$ python -q
>>> import numpy as np
>>> import numpy.linalg as la
>>> np.set_printoptions(precision=3, suppress=True, linewidth=160)
>>> F = np.load("out4.npy")
>>> F
array([[ 3,  7, 13, 12,  6, 15, 16,  5, 11],
       [17, 18,  8, 13, 19, 12, 15, 16, 12],
       [ 9,  9,  1,  0,  4,  3,  6,  8,  4],
       [11, 19, 24, 24, 16, 24, 32, 11, 15],
       [12, 14,  4,  7,  6,  8, 11, 17,  7],
       [12, 16, 14, 12, 10, 18, 22, 13, 15],
       [16, 20, 19, 21, 10, 24, 24, 19, 17],
       [ 3, 13, 20, 20, 12, 19, 20, 12, 19],
       [12, 14,  4,  7,  6,  8, 11, 17,  7],
       [ 8, 16, 20, 20, 11, 15, 20, 11, 13],
       [13,  8,  3,  7, 12, 13,  8,  7,  9],
       [15, 15,  9, 12,  9, 13, 22, 14, 13],
       [12, 13,  4,  6,  9,  7, 14, 12,  8],
       [ 3, 11, 10, 15,  8,  9,  9, 16, 11],
       [22, 26, 15, 14, 17, 20, 25, 20, 17],
       [ 0,  0,  0,  0,  0,  0,  0,  0,  0],
       [16, 21, 18, 25, 25, 18, 25, 14, 12],
       [ 3,  9, 11, 12, 11, 13, 16,  7, 10],
       [ 0,  0,  0,  0,  0,  0,  0,  0,  0],
       [11, 20, 16, 23, 16, 21, 20, 26, 24],
       [16, 10,  8, 13, 12, 19, 16,  9, 14],
       [17, 21, 17, 14, 13, 26, 25, 19, 24],
       [ 3,  5,  3,  7,  2,  5,  5,  9,  3]])
>>> rng = np.random.default_rng(9848)
>>> A2 = F + rng.integers(-2, 3, (23, 8)) @ rng.integers(-2, 3, (8, 9))
>>> A2
array([[ -1,  20,  15,  17,   9,  16,  14,   7,  15],
       [ 10,  28,   3,  25,  14,  -2,  23,  24,  20],
       [  9,  -1,   6,   6,  -2,   3,  -5,   6,   7],
       [  6,  20,  22,  37,  16,  24,  30,  12,  16],
       [  6,  14,   7,   4,  20,  11,  13,  13,  10],
       [ 15,  11,  11,   4,  14,  20,  15,   8,   9],
       [ 20,  24,  27,  23,  12,  25,  13,  19,  23],
       [ -6,  15,  18,  10,   4,  17,  23,  11,  14],
       [ 14,   4,   6,  -5,  10,  16,   9,  11,  -5],
       [ 10,  26,  14,  15,  20,  21,  24,  10,   7],
       [ 18,  13,   8,   7,   3,  10,   8,  13,   3],
       [ 30,   7,  16,  14,   5,  14,  11,  14,  21],
       [ 14,  12,  -1,  14,  15,  18,  17,  10,   5],
       [ -4,  10,  -2,   3,   9,  10,  14,  11,   2],
       [ 18,  30,  21,  22,  21,  24,  13,  17,  31],
       [  5,   3,   1,   0, -13,  -9,   2,   7,  -2],
       [ 25,  19,  27,  31,  23,  22,  27,  18,  14],
       [ -2,   7,  -2,   3,   8,  18,  21,   2,   2],
       [ -8,   2,  -1,  -9,   0,  -1,  -2,  -3,  -5],
       [ 12,  30,  18,  31,  17,  16,  22,  32,  27],
       [  6,  11,   5,  20,  11,  17,  26,  11,  15],
       [ 15,  19,  17,  13,   6,  28,  23,  19,  14],
       [ -2,  10,  -3,   0,  10,   7,   7,   5,   4]])
>>> np.abs(A2 - F).sum(axis=1)
array([36, 77, 43, 25, 38, 43, 38, 42, 58, 49, 39, 56, 41, 53, 59, 42, 40, 55, 31, 38, 37, 26, 40])
>>> np.round(la.svd(A2 - F, compute_uv=False), 3) + 0
array([51.852, 43.464, 35.778, 23.924, 23.223, 17.143, 15.013, 10.059,  0.   ])
